$ python3 -q
>>> import numpy as np
>>> np.set_printoptions(precision=3, suppress=True, linewidth=140, sign=" ")
>>> feats = np.load("x.npy")
>>> feats
array([[-0.44 , -0.72 , -3.28 , -1.   ],
       [ 1.146,  0.073, -4.073, -1.   ],
       [-1.019, -1.01 , -2.99 , -1.   ],
       [-0.32 , -0.66 , -3.34 , -1.   ],
       [ 0.956, -0.022, -3.978, -1.   ],
       [ 0.525, -0.238, -3.762, -1.   ],
       [ 0.785, -0.107, -3.893, -1.   ],
       [-1.539, -1.269, -2.731, -1.   ],
       [-6.128, -3.564, -0.436, -1.   ],
       [-1.937, -1.468, -2.532, -1.   ],
       [-0.452, -0.726, -3.274, -1.   ],
       [-0.443, -0.722, -3.278, -1.   ],
       [-1.734, -1.367, -2.633, -1.   ],
       [-0.213, -0.606, -3.394, -1.   ],
       [ 3.148,  1.074, -5.074, -1.   ],
       [ 0.631, -0.184, -3.816, -1.   ],
       [ 1.338,  0.169, -4.169, -1.   ],
       [-1.263, -1.131, -2.869, -1.   ],
       [ 3.215,  1.108, -5.108, -1.   ],
       [-0.839, -0.919, -3.081, -1.   ],
       [ 1.386,  0.193, -4.193, -1.   ],
       [-4.281, -2.641, -1.359, -1.   ],
       [-1.194, -1.097, -2.903, -1.   ],
       [-0.852, -0.926, -3.074, -1.   ],
       [ 2.158,  0.579, -4.579, -1.   ],
       [ 0.574, -0.213, -3.787, -1.   ],
       [-2.041, -1.52 , -2.48 , -1.   ],
       [-0.458, -0.729, -3.271, -1.   ],
       [-1.603, -1.302, -2.698, -1.   ]])
>>> np.linalg.matrix_rank(feats, rtol=0.1)
np.int64(2)
>>> np.argsort(-np.linalg.norm(feats, axis=0).round(6), kind="stable")[:3]
array([ 2,  0,  1])
>>> round(float(np.linalg.norm(feats, 2) / np.linalg.norm(feats)), 3)
0.848
>>> Uu, sv, VT = np.linalg.svd(feats)
>>> vecs = VT[:(sv > 1e-8).sum()]
>>> rng = np.random.default_rng(69)
>>> x = feats[6] + -2 * feats[1] + rng.integers(2) * np.eye(4)[2]
>>> x
array([-1.506, -0.253,  4.253,  1.   ])
>>> np.linalg.matrix_rank(np.vstack([feats, x]))
np.int64(2)
>>> np.diag(vecs.T @ vecs)
array([ 0.75 ,  0.25 ,  0.917,  0.083])
>>> np.round(np.linalg.norm(x - vecs.T @ vecs @ x), 3)
np.float64(0.0)
>>> T = np.stack([feats, 2 * feats, feats[::-1]])
>>> np.linalg.matrix_rank(T.reshape(3, -1))
np.int64(2)
>>> np.linalg.matrix_rank(T)
array([ 2,  2,  2])
>>> np.einsum("bij,cij->bc", T, T)
array([[  524.786,  1049.571,   371.046],
       [ 1049.571,  2099.142,   742.092],
       [  371.046,   742.092,   524.786]])
>>> T.shape
(3, 29, 4)
>>> A2 = feats / np.linalg.norm(feats, axis=1, keepdims=True)
>>> cov = A2 @ A2.T
>>> np.linalg.norm(A2, axis=1)
array([ 1.,  1.,  1.,  1.,  1.,  1.,  1.,  1.,  1.,  1.,  1.,  1.,  1.,  1.,  1.,  1.,  1.,  1.,  1.,  1.,  1.,  1.,  1.,  1.,  1.,  1.,
        1.,  1.,  1.])
>>> np.round(np.degrees(np.arccos(np.clip(cov[15, 20], -1, 1))), 3)
np.float64(10.174)
>>> E = np.load("sample4.npy")
>>> E
array([[ -2.994,  18.002, -16.991],
       [ -1.989,   2.985,  -2.977],
       [  8.997,   0.045,   1.022]])
>>> [round(float(x), 3) for x in np.linalg.svd(E, compute_uv=False)[:3]]
[25.401, 8.959, 0.012]
>>> np.linalg.matrix_rank(E, rtol=0.1)
np.int64(2)
>>> round(np.linalg.norm(E, 2) / np.linalg.norm(E), 3)
np.float64(0.943)
>>> np.argsort(-np.linalg.norm(E, axis=0).round(6), kind="stable")[:3]
array([ 1,  2,  0])
>>> np.linalg.cond(E) > 100
np.True_
>>> mat = 0.9 ** np.abs(np.subtract.outer(np.arange(3), np.arange(3)))
>>> mat
array([[ 1.  ,  0.9 ,  0.81],
       [ 0.9 ,  1.  ,  0.9 ],
       [ 0.81,  0.9 ,  1.  ]])
>>> w, vecs = np.linalg.eigh(mat)
>>> x = np.array([4, -1, 8])
>>> vecs * np.maximum(w, 0) @ vecs.T
array([[ 1.  ,  0.9 ,  0.81],
       [ 0.9 ,  1.  ,  0.9 ],
       [ 0.81,  0.9 ,  1.  ]])
>>> round(x @ mat @ x / (x @ x), 3), round(float(w[0]), 3), round(w[-1], 3)
(np.float64(1.373), 0.069, np.float64(2.741))
>>> np.linalg.eigvalsh(mat[1:, 1:])
array([ 0.1,  1.9])
>>> vecs * np.sqrt(w) @ vecs.T
array([[ 0.803,  0.469,  0.367],
       [ 0.469,  0.748,  0.469],
       [ 0.367,  0.469,  0.803]])
>>> (np.sign(vecs[:, -1].round(6)) == np.sign(vecs[0, -1].round(6))).astype(int)
array([ 1,  1,  1])
>>> x @ mat @ x
np.float64(111.24)
>>> np.abs(mat).sum(axis=1).max(), round(np.abs(w).max(), 3)
(np.float64(2.8), np.float64(2.741))
